$ ipython --no-banner

In [1]: import numpy as np

In [2]: np.set_printoptions(precision=2, suppress=True, linewidth=100)

In [3]: tidy = lambda a: np.round(a, 2) + 0

In [4]: data = np.load("sample3.npy")

In [5]: print(data)
[[-2  1  1 -1  1]
 [ 1 -2  1  1 -1]
 [ 1  1 -2  1  1]
 [-1  1  1 -2  1]
 [ 1 -1  1  1 -2]]

In [6]: x = np.array([7, 9, 3, 5, 8])

In [7]: y = data @ x

In [8]: coef, lr = np.zeros(5), 1 / np.linalg.norm(data, 2) ** 2

In [9]: for i in range(50):
   ...:     coef -= lr * data.T @ (data @ coef - y)
   ...:     if i % 10 == 0: print(i, round(np.linalg.norm(data @ coef - y), 2))
   ...: 
0 13.74
10 6.56
20 5.75
30 5.05
40 4.44

In [10]: print(tidy(np.linalg.cond(data)))
8.9

In [11]: K = np.load("mat.npy")

In [12]: print(K)
[[-2.  1.  1.  1.]
 [ 1. -2.  1.  1.]
 [ 1.  1. -2.  1.]
 [ 1.  1.  1. -2.]]

In [13]: rng = np.random.default_rng(21)

In [14]: B = K + rng.integers(-2, 3, (4, 3)) @ rng.integers(-2, 3, (3, 4))

In [15]: print(B)
[[-2.  5.  0.  3.]
 [ 2. -4.  4.  0.]
 [-2. -1. -9.  0.]
 [ 5. -1.  7. -1.]]

In [16]: print(np.abs(B - K).sum(axis=1))
[ 7.  7. 13. 13.]

In [17]: print(tidy(np.linalg.svd(B - K, compute_uv=False)))
[11.01  5.64  1.74  0.  ]

In [18]: x = np.array([8, -1, -7, -8])

In [19]: y = K @ x

In [20]: coef, lr = np.zeros(4), 1 / np.linalg.norm(K, 2) ** 2

In [21]: for i in range(40):
    ...:     coef -= lr * K.T @ (K @ coef - y)
    ...:     if i % 10 == 0: print(i, round(np.linalg.norm(K @ coef - y), 2))
    ...: 
0 3.56
10 1.09
20 0.34
30 0.1

In [22]: print(tidy(np.linalg.cond(K)))
3.0

In [23]: m1 = np.array([[0, 1, 1, 3, 0],
    ...:     [0, 0, 0, 1, 3],
    ...:     [0, 0, 0, 0, 3],
    ...:     [0, 0, 0, 0, 3],
    ...:     [0, 0, 0, 0, 0]])

In [24]: print(m1)
[[0 1 1 3 0]
 [0 0 0 1 3]
 [0 0 0 0 3]
 [0 0 0 0 3]
 [0 0 0 0 0]]

In [25]: Uu, s, Vh = np.linalg.svd(m1)

In [26]: vecs = Vh[:(s > 1e-8).sum()]

In [27]: x = m1[0] + 4 * m1[1] + rng.integers(2) * np.eye(5)[4]

In [28]: print(x)
[ 0.  1.  1.  7. 13.]

In [29]: print(np.linalg.matrix_rank(np.vstack([m1, x])))
3

In [30]: print(tidy(vecs.T @ vecs))
[[0.  0.  0.  0.  0. ]
 [0.  0.5 0.5 0.  0. ]
 [0.  0.5 0.5 0.  0. ]
 [0.  0.  0.  1.  0. ]
 [0.  0.  0.  0.  1. ]]

In [31]: print(tidy(np.linalg.eigvals(m1).sum().real))
0.0

In [32]: blk = np.stack([m1, 3 * m1, m1[::-1]])

In [33]: print(np.linalg.matrix_rank(blk))
[3 3 3]

In [34]: print(np.linalg.matrix_rank(blk.reshape(3, -1)))
2

In [35]: print(blk.shape)
(3, 5, 5)

In [36]: W0 = np.load("w.npy")

In [37]: print(W0)
[[3.02 5.   5.   1.  ]
 [0.   0.02 3.   2.  ]
 [2.   0.   0.02 5.  ]
 [3.   5.   5.   1.02]]

In [38]: f = np.array([-2, 1])

In [39]: print(np.convolve(W0[1], f))
[ 0.   -0.04 -5.98 -1.    2.  ]

In [40]: print(np.polyval(f, W0[1]))
[ 1.    0.96 -5.   -3.  ]

In [41]: mat = np.load("dump.npy")

In [42]: print(mat)
[[-1.74  1.2  -1.4  -0.68]
 [-1.9   2.79 -3.24 -1.87]
 [-1.36  0.82 -1.34 -1.28]
 [-1.58  2.51 -2.88 -1.25]
 [-0.47  0.08 -0.36  0.26]
 [-0.19  0.1  -0.15 -0.49]
 [-0.23  0.33  0.29  0.23]
 [-0.81  0.93 -1.73 -0.66]
 [ 0.31 -0.21 -0.03  0.49]
 [-1.74  2.62 -2.97 -1.58]
 [-1.75  2.27 -3.02 -1.44]
 [-2.6   3.72 -4.19 -1.99]
 [ 0.42 -0.09  0.47 -0.07]
 [ 0.61 -0.03  0.4   0.32]
 [-2.07  3.81 -4.24 -2.24]
 [-0.03  0.46 -0.38  0.16]
 [-0.37  0.13  0.07 -0.34]
 [-2.31  4.1  -4.01 -2.52]
 [-2.8   3.82 -4.22 -1.85]
 [-0.59  0.79 -0.77 -0.53]
 [ 0.07 -0.43  0.11  0.09]
 [-1.56  2.11 -3.24 -1.21]
 [-0.75  1.07 -1.6  -1.1 ]
 [-1.93  3.69 -4.12 -2.05]
 [-0.54  0.   -0.17 -0.04]]

In [43]: Xc = (mat - mat.mean(axis=0)) / mat.std(axis=0)

In [44]: print(np.argwhere(np.abs(Xc) > 2))
[]

In [45]: print(Xc.std(axis=0))
[1. 1. 1. 1.]

In [46]: coef = np.linalg.lstsq(np.delete(Xc, 1, axis=1), Xc[:, 1])[0]

In [47]: print(np.abs(coef).argmax())
1

In [48]: print(tidy(1 - np.var(Xc[:, 1] - np.delete(Xc, 1, axis=1) @ coef)))
0.96
